$ python -q
>>> import numpy as np
>>> import numpy.linalg as la
>>> np.set_printoptions(precision=1, suppress=True, linewidth=120, floatmode="fixed")
>>> Q, _ = la.qr(np.array([[-1.1, 0.1, -0.5], [-1.2, 1.1, -0.7], [1.7, -0.1, 0.4]]))
>>> A = Q[:, :3]
>>> A.round(1) + 0
array([[-0.5,  0.2,  0.8],
       [-0.5, -0.9,  0.0],
       [ 0.7, -0.4,  0.5]])
>>> rng = np.random.default_rng(3357)
>>> lab = rng.permutation(3)
>>> lab
array([2, 1, 0])
>>> Y = A[lab][:, lab]
>>> np.allclose(Y, A)
False
>>> round(np.trace(Y), 1)
np.float64(-0.8)
>>> Q, evecs = la.qr(A[:, :2])[0], la.qr(A[:, 2:])[0]
>>> sig = la.svd(Q.T @ evecs, compute_uv=False)
>>> sig.round(1) + 0
array([0.0])
>>> np.round(la.norm(Q @ Q.T - evecs @ evecs.T, 2), 1)
np.float64(1.0)
>>> np.degrees(np.arccos(sig.clip(0, 1)))
array([90.0])
>>> Q, R = la.qr(A)
>>> Q.shape, R.shape
((3, 3), (3, 3))
>>> np.abs(np.diag(R))
array([1.0, 1.0, 1.0])
>>> Q.round(1) + 0
array([[-0.5,  0.2,  0.8],
       [-0.5, -0.9,  0.0],
       [ 0.7, -0.4,  0.5]])
>>> np.trace(Q @ Q.T)
np.float64(3.0)
>>> np.allclose(R.T @ R, A.T @ A)
True
>>> P = np.triu(np.array([[1, 1, 0], [1, 2, 2], [1, 2, 0]]), 1) + np.eye(3)
>>> Y = P @ A @ la.inv(P)
>>> la.matrix_rank(Y)
np.int64(3)
>>> np.round(la.det(Y), 1)
np.float64(1.0)
>>> x = np.array([0, 1, -2])
>>> h1 = np.maximum(A @ x, 0)
>>> h1
array([0.0, 0.0, 0.0])
>>> A.T @ h1
array([0.0, 0.0, 0.0])
>>> lab = rng.integers(0, 3, 3)
>>> feats = (lab[:, None] == lab) * 4 + np.eye(3)
>>> feats
array([[5.0, 0.0, 4.0],
       [0.0, 5.0, 0.0],
       [4.0, 0.0, 5.0]])
>>> f, g = feats[2], feats[1]
>>> f @ g
np.float64(0.0)
>>> pr = (f @ g) / (f @ f) * f
>>> la.matrix_rank(np.outer(f, g))
np.int64(1)
>>> def softmax(z):
...     e = np.exp(z - z.max(axis=-1, keepdims=True))
...     return e / e.sum(axis=-1, keepdims=True)
... 
>>> np.round(softmax(10 * feats[0]), 1) + 0
array([1.0, 0.0, 0.0])
>>> np.round(softmax(feats[0] + -2), 1) + 0
array([0.7, 0.0, 0.3])
>>> att = feats @ feats.T / np.sqrt(3)
>>> np.round(softmax(att + np.triu(np.full(att.shape, -np.inf), 1)), 1) + 0
array([[1.0, 0.0, 0.0],
       [0.0, 1.0, 0.0],
       [0.4, 0.0, 0.6]])
>>> E = np.loadtxt("out2.csv", delimiter=",")
>>> E
array([[ 0.7, -1.1, -0.4],
       [-0.7,  1.0,  0.8],
       [ 1.9, -0.7, -0.2],
       [ 0.2, -0.6,  0.4],
       [-1.3, -0.1,  0.7]])
>>> lab = rng.permutation(3)
>>> Y = E[:, lab] * rng.choice([-1, 1], 3)
>>> Y
array([[-1.1,  0.7, -0.4],
       [ 1.0, -0.7,  0.8],
       [-0.7,  1.9, -0.2],
       [-0.6,  0.2,  0.4],
       [-0.1, -1.3,  0.7]])
>>> U, _, vt = la.svd(E.T @ Y)
>>> np.round(la.lstsq(E, Y)[0], 1) + 0
array([[0.0, 1.0, 0.0],
       [1.0, 0.0, 0.0],
       [0.0, 0.0, 1.0]])
>>> lab
array([1, 0, 2])
>>> x = np.array([-4, 0, -8])
>>> y = Y @ x
>>> np.round(la.lstsq(Y, y)[0], 1) + 0
array([-4.0,  0.0, -8.0])
>>> y = y + 0.1 * rng.normal(size=5)
>>> y
array([  7.6, -10.3,   4.4,  -0.8,  -5.1])
>>> beta, *_ = la.lstsq(Y, y)
>>> beta.round()
array([-4.0,  0.0, -8.0])
>>> np.round(Y.T @ (y - Y @ beta), 1) + 0
array([0.0, 0.0, 0.0])
>>> Y = np.c_[E[:, :1] @ np.array([[0]]), np.array([1, 1, 1, 2, 0])]
>>> Y
array([[0.0, 1.0],
       [0.0, 1.0],
       [0.0, 1.0],
       [0.0, 2.0],
       [0.0, 0.0]])
>>> la.norm(Y - E @ la.lstsq(E, Y)[0], axis=0)
array([0.0, 1.2])
>>> la.matrix_rank(Y)
np.int64(1)
>>> X = np.load("w.npy")
>>> X
array([[ 3.0, -4.0,  8.0,  1.0,  0.0,  0.0],
       [-8.0, -4.0, -4.0,  4.0,  0.0,  0.0],
       [-3.0, -3.0,  3.0,  5.0,  0.0,  0.0],
       [ 2.0,  1.0,  3.0,  0.0,  0.0,  0.0],
       [ 0.0,  0.0,  0.0,  0.0,  0.0, -2.0],
       [ 0.0,  0.0,  0.0,  0.0, -1.0,  1.0]])
>>> np.flatnonzero(la.matrix_power((X != 0) + (X.T != 0) + np.eye(6), 6)[5])
array([4, 5])
>>> (la.matrix_power((X != 0) + (X.T != 0) + np.eye(6), 6) > 0).astype(int)
array([[1, 1, 1, 1, 0, 0],
       [1, 1, 1, 1, 0, 0],
       [1, 1, 1, 1, 0, 0],
       [1, 1, 1, 1, 0, 0],
       [0, 0, 0, 0, 1, 1],
       [0, 0, 0, 0, 1, 1]])
>>> X @ X
array([[ 19.0, -19.0,  67.0,  27.0,   0.0,   0.0],
       [ 28.0,  64.0, -48.0, -44.0,   0.0,   0.0],
       [ 16.0,  20.0,  12.0,   0.0,   0.0,   0.0],
       [-11.0, -21.0,  21.0,  21.0,   0.0,   0.0],
       [  0.0,   0.0,   0.0,   0.0,   2.0,  -2.0],
       [  0.0,   0.0,   0.0,   0.0,  -1.0,   3.0]])
